$ python -q
>>> import numpy as np
>>> import numpy.linalg as la
>>> np.set_printoptions(precision=3, suppress=True, linewidth=100, legacy="1.25")
>>> def rnd(a):
...     return np.round(a, 3) + 0
... 
>>> X = np.loadtxt("arr.csv", delimiter=",")
>>> rnd(X)
array([[ 1.   ,  0.   ,  0.   ,  0.   ],
       [ 0.   ,  1.   ,  0.   ,  0.   ],
       [ 0.   ,  0.   ,  0.966, -0.259],
       [ 0.   ,  0.   ,  0.259,  0.966]])
>>> r0 = np.array([2, 4, 5, 4])
>>> B = X + np.outer(r0, np.eye(4)[0])
>>> rnd(la.det(B) / la.det(X)), rnd(1 + la.solve(X, r0)[0])
(3.0, 3.0)
>>> la.matrix_rank(la.inv(B) - la.inv(X), tol=1e-8)
1
>>> X[:, 0] @ X[:, 2]
0.0
>>> rnd(la.pinv(X))
array([[ 1.   ,  0.   ,  0.   ,  0.   ],
       [ 0.   ,  1.   ,  0.   ,  0.   ],
       [ 0.   ,  0.   ,  0.966,  0.259],
       [ 0.   ,  0.   , -0.259,  0.966]])
>>> rnd(X @ X.T)
array([[1., 0., 0., 0.],
       [0., 1., 0., 0.],
       [0., 0., 1., 0.],
       [0., 0., 0., 1.]])
>>> Uu, sig, Vh = la.svd(X, full_matrices=False)
>>> np.cumsum(sig ** 2) / np.sum(sig ** 2)
array([0.25, 0.5 , 0.75, 1.  ])
>>> rnd(Uu.T @ Uu)
array([[1., 0., 0., 0.],
       [0., 1., 0., 0.],
       [0., 0., 1., 0.],
       [0., 0., 0., 1.]])
>>> (sig > 1e-8).sum()
4
>>> np.allclose(Uu * sig @ Vh, X)
True
>>> rnd(sig)
array([1., 1., 1., 1.])
>>> np.sqrt((sig ** 2).sum()), rnd(la.norm(X))
(2.0, 2.0)
